$ ipython --no-banner

In [1]: import numpy as np

In [2]: np.set_printoptions(precision=1, suppress=True, linewidth=200, legacy="1.25")

In [3]: W0 = np.loadtxt("case4.csv", delimiter=",")

In [4]: print(W0)
[[0. 0. 0. 0. 0. 1. 0. 0.]
 [0. 0. 0. 0. 1. 0. 0. 0.]
 [1. 0. 0. 0. 0. 0. 0. 0.]
 [0. 0. 0. 1. 0. 0. 0. 0.]
 [0. 0. 0. 0. 0. 0. 1. 0.]
 [0. 0. 0. 0. 0. 0. 0. 1.]
 [0. 0. 1. 0. 0. 0. 0. 0.]
 [0. 1. 0. 0. 0. 0. 0. 0.]]

In [5]: # a transition matrix

In [6]: print(np.allclose(W0 @ W0.T, W0.T @ W0))
True

In [7]: print(round(np.abs(np.linalg.eigvals(W0)).max(), 1))
1.0

In [8]: print((W0 + W0.T) / 2)
[[0.  0.  0.5 0.  0.  0.5 0.  0. ]
 [0.  0.  0.  0.  0.5 0.  0.  0.5]
 [0.5 0.  0.  0.  0.  0.  0.5 0. ]
 [0.  0.  0.  1.  0.  0.  0.  0. ]
 [0.  0.5 0.  0.  0.  0.  0.5 0. ]
 [0.5 0.  0.  0.  0.  0.  0.  0.5]
 [0.  0.  0.5 0.  0.5 0.  0.  0. ]
 [0.  0.5 0.  0.  0.  0.5 0.  0. ]]

In [9]: x = np.array([1, -1, -5, 0, -3, 3, 3, 1])

In [10]: print(W0.T @ (W0 @ x))
[ 1. -1. -5.  0. -3.  3.  3.  1.]

In [11]: print(np.linalg.inv(W0))
[[0. 0. 1. 0. 0. 0. 0. 0.]
 [0. 0. 0. 0. 0. 0. 0. 1.]
 [0. 0. 0. 0. 0. 0. 1. 0.]
 [0. 0. 0. 1. 0. 0. 0. 0.]
 [0. 1. 0. 0. 0. 0. 0. 0.]
 [1. 0. 0. 0. 0. 0. 0. 0.]
 [0. 0. 0. 0. 1. 0. 0. 0.]
 [0. 0. 0. 0. 0. 1. 0. 0.]]

In [12]: print(8 - np.linalg.matrix_rank(W0 - np.eye(8), tol=1e-8))
2
